% ipython --no-banner

In [1]: import numpy as np

In [2]: from numpy import linalg as LA

In [3]: np.set_printoptions(precision=2, suppress=True, linewidth=160, sign=" ")

In [4]: data = np.loadtxt("data.csv", delimiter=",")

In [5]: data
Out[5]: 
array([[ 1.,  1.,  0.,  0.],
       [ 1.,  0.,  0.,  0.],
       [ 0.,  0.,  2.,  0.],
       [ 0.,  0.,  0.,  2.]])

In [6]: x = np.array([1, 1, 0, -2])

In [7]: rhs = data @ x

In [8]: rhs
Out[8]: array([ 2.,  1.,  0., -4.])

In [9]: LA.solve(data, 2 * rhs)
Out[9]: array([ 2.,  2.,  0., -4.])

In [10]: LA.solve(data.T, data[3])
Out[10]: array([ 0., -0.,  0.,  1.])

In [11]: LA.solve(data, rhs)
Out[11]: array([ 1.,  1.,  0., -2.])

In [12]: np.all(LA.eigvalsh(data) > 0)
Out[12]: np.False_

In [13]: theta = np.radians(90)

In [14]: r_ = np.eye(4)

In [15]: r_[3, 3] = r_[1, 1] = np.cos(theta)

In [16]: r_[3, 1], r_[1, 3] = -np.sin(theta), np.sin(theta)

In [17]: r_.round(2) + 0
Out[17]: 
array([[ 1.,  0.,  0.,  0.],
       [ 0.,  0.,  0.,  1.],
       [ 0.,  0.,  1.,  0.],
       [ 0., -1.,  0.,  0.]])

In [18]: A2 = data @ r_.T

In [19]: np.allclose(data @ data.T, A2 @ A2.T)
Out[19]: True

In [20]: LA.svd(data, compute_uv=False), LA.svd(A2, compute_uv=False)
Out[20]: (array([ 2.  ,  2.  ,  1.62,  0.62]), array([ 2.  ,  2.  ,  1.62,  0.62]))

In [21]: round(float(LA.det(r_)), 2), np.trace(r_)
Out[21]: (1.0, np.float64(2.0))

In [22]: f = np.array([1, 1, -2])

In [23]: m1 = -1 * np.eye(3) + np.outer(f, f)

In [24]: m1
Out[24]: 
array([[ 0.,  1., -2.],
       [ 1.,  0., -2.],
       [-2., -2.,  3.]])

In [25]: w, vecs = LA.eigh(m1)

In [26]: np.abs(vecs[:, -1]).round(6).argmax()
Out[26]: np.int64(2)

In [27]: np.abs(vecs[:, -1])
Out[27]: array([ 0.41,  0.41,  0.82])

In [28]: (w > 1e-8).sum(), (w < -1e-8).sum()
Out[28]: (np.int64(1), np.int64(2))

In [29]: np.round(vecs @ np.diag(w) @ vecs.T, 2) + 0
Out[29]: 
array([[ 0.,  1., -2.],
       [ 1.,  0., -2.],
       [-2., -2.,  3.]])

In [30]: LA.eigvalsh(m1 @ m1)
Out[30]: array([  1.,   1.,  25.])

In [31]: f, r1 = m1[0], m1[2]

In [32]: f @ r1
Out[32]: np.float64(-8.0)

In [33]: f @ f
Out[33]: np.float64(5.0)

In [34]: pr = (f @ r1) / (f @ f) * f

In [35]: r1 - pr
Out[35]: array([-2. , -0.4, -0.2])

In [36]: round((r1 - pr) @ f, 2)
Out[36]: np.float64(0.0)

In [37]: LA.matrix_rank(np.outer(f, r1))
Out[37]: np.int64(1)

In [38]: pr
Out[38]: array([-0. , -1.6,  3.2])

In [39]: np.outer(f, r1)
Out[39]: 
array([[-0., -0.,  0.],
       [-2., -2.,  3.],
       [ 4.,  4., -6.]])

In [40]: X = np.loadtxt("x.csv", delimiter=",")

In [41]: X
Out[41]: 
array([[ 3.,  4.,  3.,  4.,  0.],
       [ 7.,  8.,  7.,  8.,  4.]])

In [42]: f, r1 = X[1], X[0]

In [43]: f @ r1
Out[43]: np.float64(106.0)

In [44]: pr = (f @ r1) / (f @ f) * f

In [45]: round(LA.norm(f + r1) ** 2 + LA.norm(f - r1) ** 2, 2)
Out[45]: np.float64(584.0)

In [46]: r1 - pr
Out[46]: array([-0.07,  0.5 , -0.07,  0.5 , -1.75])

In [47]: theta = np.radians(72)

In [48]: r_ = np.eye(5)

In [49]: r_[3, 3] = r_[4, 4] = np.cos(theta)

In [50]: r_[3, 4], r_[4, 3] = -np.sin(theta), np.sin(theta)

In [51]: r_
Out[51]: 
array([[ 1.  ,  0.  ,  0.  ,  0.  ,  0.  ],
       [ 0.  ,  1.  ,  0.  ,  0.  ,  0.  ],
       [ 0.  ,  0.  ,  1.  ,  0.  ,  0.  ],
       [ 0.  ,  0.  ,  0.  ,  0.31, -0.95],
       [ 0.  ,  0.  ,  0.  ,  0.95,  0.31]])

In [52]: A2 = X @ r_.T

In [53]: np.allclose(X @ X.T, A2 @ A2.T)
Out[53]: True

In [54]: A2
Out[54]: 
array([[ 3.  ,  4.  ,  3.  ,  1.24,  3.8 ],
       [ 7.  ,  8.  ,  7.  , -1.33,  8.84]])

In [55]: O, vecs = LA.qr(m1[:, :1])[0], LA.qr(m1[:, 1:])[0]

In [56]: sigma = LA.svd(O.T @ vecs, compute_uv=False)

In [57]: sigma
Out[57]: array([ 0.87])

In [58]: np.degrees(np.arccos(sigma.clip(0, 1)))
Out[58]: array([ 29.21])

In [59]: (sigma > 0.9).sum()
Out[59]: np.int64(0)

In [60]: J = np.load("dump.npy")

In [61]: J
Out[61]: 
array([[-1., -2.,  0., -2.],
       [-2., -1.,  0., -2.],
       [ 0.,  0., -1.,  0.],
       [-2., -2.,  0., -1.]])

In [62]: w, vecs = LA.eig(J)

In [63]: np.sort(LA.eigvals(J @ J))
Out[63]: array([  1.,   1.,   1.,  25.])

In [64]: [round(float(LA.det(J[:i, :i])), 2) + 0 for i in range(1, 5)]
Out[64]: [-1.0, -3.0, 3.0, 5.0]

In [65]: round(LA.eigvalsh(J).min(), 2)
Out[65]: np.float64(-5.0)

In [66]: J @ J
Out[66]: 
array([[ 9.,  8.,  0.,  8.],
       [ 8.,  9.,  0.,  8.],
       [ 0.,  0.,  1.,  0.],
       [ 8.,  8.,  0.,  9.]])

In [67]: np.flatnonzero(LA.matrix_power((J != 0) + (J.T != 0) + np.eye(4), 4)[2])
Out[67]: array([ 2])

In [68]: np.sort(LA.eigvals(J).real)
Out[68]: array([-5., -1.,  1.,  1.])

In [69]: (J != 0).astype(int)
Out[69]: 
array([[ 1,  1,  0,  1],
       [ 1,  1,  0,  1],
       [ 0,  0,  1,  0],
       [ 1,  1,  0,  1]])

In [70]: round(float(LA.det(J)), 2)
Out[70]: 5.0

In [71]: M = np.load("layer4.npy")

In [72]: M
Out[72]: 
array([[-1,  2,  0,  0],
       [ 2,  0,  0,  0],
       [ 0,  0, -1,  2],
       [ 0,  0,  2,  0]])

In [73]: w, vecs = LA.eig(M)

In [74]: M @ vecs[:, 0] - w[0] * vecs[:, 0]
Out[74]: array([ 0.,  0.,  0.,  0.])

In [75]: np.prod(w)
Out[75]: np.float64(16.0)

In [76]: np.sort(LA.eigvals(M @ M))
Out[76]: array([ 2.44,  2.44,  6.56,  6.56])

In [77]: A2 = np.array([[-3, 1], [3, 5]])

In [78]: W2 = np.kron(A2, M)

In [79]: W2.shape
Out[79]: (8, 8)

In [80]: E = np.loadtxt("sample12.csv", delimiter=",")

In [81]: E
Out[81]: 
array([[ 0.41,  0.2 , -0.28,  0.52, -0.67],
       [ 0.2 ,  0.93,  0.09, -0.17,  0.22],
       [-0.28,  0.09,  0.87,  0.24, -0.31],
       [ 0.52, -0.17,  0.24,  0.55,  0.58],
       [-0.67,  0.22, -0.31,  0.58,  0.24]])

In [82]: A2 = LA.inv(E)

In [83]: round(LA.cond(E), 2)
Out[83]: np.float64(1.0)

In [84]: np.round(LA.det(E) * LA.det(A2), 2)
Out[84]: np.float64(1.0)

In [85]: np.allclose(A2, E.T)
Out[85]: True

In [86]: round(float(LA.slogdet(E)[0]), 2)
Out[86]: -1.0

In [87]: rng = np.random.default_rng(29)

In [88]: idx = rng.permutation(5)

In [89]: idx
Out[89]: array([ 3,  4,  2,  0,  1])

In [90]: A2 = E[idx][:, idx]

In [91]: A2
Out[91]: 
array([[ 0.55,  0.58,  0.24,  0.52, -0.17],
       [ 0.58,  0.24, -0.31, -0.67,  0.22],
       [ 0.24, -0.31,  0.87, -0.28,  0.09],
       [ 0.52, -0.67, -0.28,  0.41,  0.2 ],
       [-0.17,  0.22,  0.09,  0.2 ,  0.93]])

In [92]: np.diag(A2)
Out[92]: array([ 0.55,  0.24,  0.87,  0.41,  0.93])

In [93]: round(float(LA.det(A2)), 2), round(LA.det(E[idx]), 2)
Out[93]: (-1.0, np.float64(-1.0))

In [94]: np.allclose(A2, E)
Out[94]: False

In [95]: x = np.array([5, 1, 2, 2, 4])

In [96]: [p for p in range(1, 25) if np.allclose(LA.matrix_power(E, p), np.eye(5))]
Out[96]: [2, 4, 6, 8, 10, 12, 14, 16, 18, 20, 22, 24]

In [97]: 5 - LA.matrix_rank(E - np.eye(5), tol=1e-8)
Out[97]: np.int64(4)

In [98]: round(LA.det(E), 2)
Out[98]: np.float64(-1.0)

In [99]: LA.inv(E)
Out[99]: 
array([[ 0.41,  0.2 , -0.28,  0.52, -0.67],
       [ 0.2 ,  0.93,  0.09, -0.17,  0.22],
       [-0.28,  0.09,  0.87,  0.24, -0.31],
       [ 0.52, -0.17,  0.24,  0.55,  0.58],
       [-0.67,  0.22, -0.31,  0.58,  0.24]])

In [100]: round(float(LA.norm(x)), 2), round(LA.norm(E @ x), 2)
Out[100]: (7.07, np.float64(7.07))
